% ipython --no-banner

In [1]: import numpy as np

In [2]: np.set_printoptions(suppress=True, linewidth=100)

In [3]: M = np.loadtxt("dump.csv", delimiter=",")

In [4]: M.round(2) + 0
Out[4]: 
array([[-12.16, -51.05, -40.15, -22.03, -22.83, -92.68,  -3.33, -24.9 ,  11.33],
       [-10.55, -44.7 , -34.8 , -18.6 , -18.34, -78.95,  -4.34, -20.42,   5.79],
       [ -3.34, -11.57,  -7.26,  -4.99,  -0.95, -14.25,  -4.36,  -1.66,  -8.66],
       [ -3.04, -10.02,  -6.06,  -4.55,  -0.57, -11.79,  -3.98,  -1.15,  -8.25],
       [ -1.4 ,  -2.97,  -1.17,  -2.28,   0.15,  -2.41,  -1.43,   0.19,  -3.64],
       [ -1.02,  -1.92,  -0.63,  -1.71,   0.1 ,  -1.41,  -0.92,   0.18,  -2.45],
       [ -0.89,  -1.61,  -0.49,  -1.51,   0.08,  -1.14,  -0.77,   0.17,  -2.07],
       [ -0.62,  -1.03,  -0.26,  -1.07,   0.04,  -0.68,  -0.48,   0.12,  -1.34],
       [ -0.54,  -0.88,  -0.21,  -0.94,   0.03,  -0.57,  -0.41,   0.11,  -1.14],
       [ -0.08,  -0.11,  -0.02,  -0.14,   0.  ,  -0.07,  -0.05,   0.02,  -0.15],
       [  1.57,   1.55,  -0.19,   3.02,   0.3 ,   0.73,   0.39,  -0.19,   1.58],
       [  3.12,   2.45,  -0.82,   6.3 ,   1.12,   1.23,   0.03,  -0.07,   1.36],
       [  4.06,   2.86,  -1.27,   8.35,   1.79,   1.61,  -0.4 ,   0.13,   0.67],
       [  4.98,   3.23,  -1.72,  10.42,   2.57,   2.07,  -0.93,   0.42,  -0.32],
       [  5.43,   3.39,  -1.93,  11.41,   2.97,   2.32,  -1.22,   0.58,  -0.88],
       [  6.01,   3.61,  -2.21,  12.74,   3.53,   2.68,  -1.63,   0.82,  -1.7 ],
       [  8.52,   4.48,  -3.37,  18.52,   6.22,   4.6 ,  -3.65,   2.09,  -6.  ],
       [  9.34,   4.77,  -3.72,  20.45,   7.19,   5.36,  -4.39,   2.58,  -7.63],
       [ 11.28,   5.46,  -4.51,  25.01,   9.61,   7.34,  -6.23,   3.86, -11.79],
       [ 12.24,   5.81,  -4.87,  27.29,  10.87,   8.42,  -7.19,   4.55, -14.  ],
       [ 16.91,   7.62,  -6.42,  38.48,  17.43,  14.46, -12.19,   8.29, -25.78],
       [ 17.39,   7.82,  -6.56,  39.63,  18.14,  15.14, -12.72,   8.71, -27.07],
       [ 37.16,  17.53,  -9.94,  87.94,  50.54,  50.3 , -36.92,  29.05, -87.26]])

In [5]: # rows and columns are dependent

In [6]: def softmax(z):
   ...:     e = np.exp(z - z.max(axis=-1, keepdims=True))
   ...:     return e / e.sum(axis=-1, keepdims=True)
   ...: 

In [7]: np.round(softmax(M[8]), 2)
Out[7]: array([0.1 , 0.07, 0.14, 0.07, 0.17, 0.1 , 0.11, 0.19, 0.05])

In [8]: np.round(softmax(M).sum(axis=1), 2)
Out[8]: array([1., 1., 1., 1., 1., 1., 1., 1., 1., 1., 1., 1., 1., 1., 1., 1., 1., 1., 1., 1., 1., 1., 1.])

In [9]: np.round(softmax(M[8] + 4), 2)
Out[9]: array([0.1 , 0.07, 0.14, 0.07, 0.17, 0.1 , 0.11, 0.19, 0.05])

In [10]: np.round(softmax(10 * M[8]), 2) + 0
Out[10]: array([0.  , 0.  , 0.03, 0.  , 0.31, 0.  , 0.  , 0.66, 0.  ])

In [11]: att = M @ M.T / np.sqrt(9)

In [12]: softmax(att).round(6).argmax(axis=1)
Out[12]: array([ 0,  0,  0,  0,  0,  0,  0,  0,  0,  0, 22, 22, 22, 22, 22, 22, 22, 22, 22, 22, 22, 22, 22])

In [13]: Uu, sig, Vt = np.linalg.svd(M)

In [14]: np.argmax(sig[:-1] / (sig[1:] + 1e-6)) + 1
Out[14]: np.int64(3)

In [15]: sig.round(2) + 0
Out[15]: array([215.74, 121.  ,  31.86,   0.  ,   0.  ,   0.  ,   0.  ,   0.  ,   0.  ])

In [16]: M2 = Uu[:, :3] @ np.diag(sig[:3]) @ Vt[:3]

In [17]: np.linalg.matrix_rank(M2)
Out[17]: np.int64(3)

In [18]: np.linalg.matrix_rank(M, rtol=0.05)
Out[18]: np.int64(3)

In [19]: K = np.loadtxt("sample11.csv", delimiter=",")

In [20]: K
Out[20]: 
array([[ 1.54, -0.84,  3.42,  1.47, -2.4 ,  1.  ,  1.16],
       [ 2.68,  0.56,  2.5 ,  2.24, -0.06, -2.49,  0.14],
       [ 1.97, -1.83,  0.43, -2.85,  2.4 , -1.17, -1.53],
       [ 0.32,  1.09,  1.54, -2.89,  0.65, -1.24, -3.32],
       [-4.62, -0.03, -0.98, -0.85, -0.5 ,  1.08, -0.78],
       [ 0.81, -0.11,  2.87,  1.4 , -2.04, -1.19,  2.93],
       [-3.08,  0.77, -0.27,  1.71,  0.87,  0.26,  3.33],
       [ 0.95,  3.25, -1.21, -1.5 , -1.29, -2.83,  0.36],
       [ 2.15,  0.87, -2.27,  3.2 ,  0.53, -1.32,  1.49],
       [ 3.49,  0.81, -2.15, -1.55,  0.88,  1.02, -1.81],
       [-2.15,  1.37,  2.78, -1.79, -1.99, -0.31,  1.87],
       [-0.92, -0.29, -4.32, -0.19, -1.78,  1.17,  0.91],
       [-1.97,  1.49, -2.34, -1.43, -0.28,  3.24, -0.92],
       [-3.01, -1.48,  1.51,  1.02,  0.21,  0.47, -3.19],
       [-1.19, -3.29, -1.08, -1.25,  0.2 , -0.91,  3.03]])

In [21]: Xc = (K - K.mean(axis=0)) / K.std(axis=0)

In [22]: np.argwhere(np.abs(Xc) > 2)
Out[22]: 
array([[ 2,  4],
       [ 7,  1],
       [12,  5],
       [14,  1]])

In [23]: c = np.linalg.lstsq(np.delete(Xc, 3, axis=1), Xc[:, 3])[0]

In [24]: c.round(2) + 0
Out[24]: array([0.16, 0.01, 0.15, 0.  , 0.09, 0.46])

In [25]: round(1 - np.var(Xc[:, 3] - np.delete(Xc, 3, axis=1) @ c), 2)
Out[25]: np.float64(0.23)

In [26]: np.abs(c).argmax()
Out[26]: np.int64(5)

In [27]: rng = np.random.default_rng(34663)

In [28]: M2 = K + rng.integers(-2, 3, (15, 6)) @ rng.integers(-2, 3, (6, 7))

In [29]: M2.round(2)
Out[29]: 
array([[  0.54,  -1.84,   6.42,   8.47,   3.6 ,   9.  ,   5.16],
       [  0.68,   0.56,   4.5 ,   2.24,   3.94,   3.51,   0.14],
       [  6.97,  -8.83,  -6.57,  -3.85,   8.4 ,  -1.17,  -7.53],
       [  2.32,  -4.91,   4.54,  -9.89,  -1.35,  -3.24,  -7.32],
       [  1.38,  -9.03,  -2.98,  -0.85,   5.5 ,   5.08,  -3.78],
       [  2.81,  -0.11,   1.87,  -1.6 ,  -0.04,   0.81,   0.93],
       [ -1.08,  -0.23,  -8.27,   4.71,   4.87,   0.26,   1.33],
       [  1.95,   3.25,   1.79,  -6.5 ,  -9.29,  -6.83,   1.36],
       [  3.15,  -2.13,  -1.27,   1.2 ,  -3.47,  -6.32,   0.49],
       [  5.49, -12.19,   4.85,  -6.55,   4.88,  -0.98,  -8.81],
       [ -2.15,   7.37,  -3.22,   8.21,  -9.99,  -2.31,  11.87],
       [  1.08,  -8.29,  -6.32,  -1.19,   0.22,  -2.83,  -4.09],
       [  1.03,  -6.51,   6.66, -10.43,  -4.28,   1.24,  -3.92],
       [ -0.01,  -1.48,  -0.49,  -1.98,  -3.79,  -1.53,  -3.19],
       [ -2.19,  -4.29,  -3.08,  -0.25,   6.2 ,   1.09,   0.03]])

In [30]: np.abs(M2 - K).sum(axis=1)
Out[30]: array([30., 14., 32., 26., 30., 12., 20., 22., 17., 40., 42., 24., 38., 14., 16.])

In [31]: np.round(np.linalg.svd(M2 - K, compute_uv=False), 2) + 0
Out[31]: array([32.79, 24.7 , 17.29, 10.97,  7.8 ,  1.97,  0.  ])

In [32]: np.round(M2 - K, 2)
Out[32]: 
array([[ -1.,  -1.,   3.,   7.,   6.,   8.,   4.],
       [ -2.,   0.,   2.,   0.,   4.,   6.,   0.],
       [  5.,  -7.,  -7.,  -1.,   6.,   0.,  -6.],
       [  2.,  -6.,   3.,  -7.,  -2.,  -2.,  -4.],
       [  6.,  -9.,  -2.,   0.,   6.,   4.,  -3.],
       [  2.,   0.,  -1.,  -3.,   2.,   2.,  -2.],
       [  2.,  -1.,  -8.,   3.,   4.,   0.,  -2.],
       [  1.,   0.,   3.,  -5.,  -8.,  -4.,   1.],
       [  1.,  -3.,   1.,  -2.,  -4.,  -5.,  -1.],
       [  2., -13.,   7.,  -5.,   4.,  -2.,  -7.],
       [  0.,   6.,  -6.,  10.,  -8.,  -2.,  10.],
       [  2.,  -8.,  -2.,  -1.,   2.,  -4.,  -5.],
       [  3.,  -8.,   9.,  -9.,  -4.,  -2.,  -3.],
       [  3.,   0.,  -2.,  -3.,  -4.,  -2.,   0.],
       [ -1.,  -1.,  -2.,   1.,   6.,   2.,  -3.]])

In [33]: np.linalg.matrix_rank(M2 - K, tol=1e-8)
Out[33]: np.int64(6)
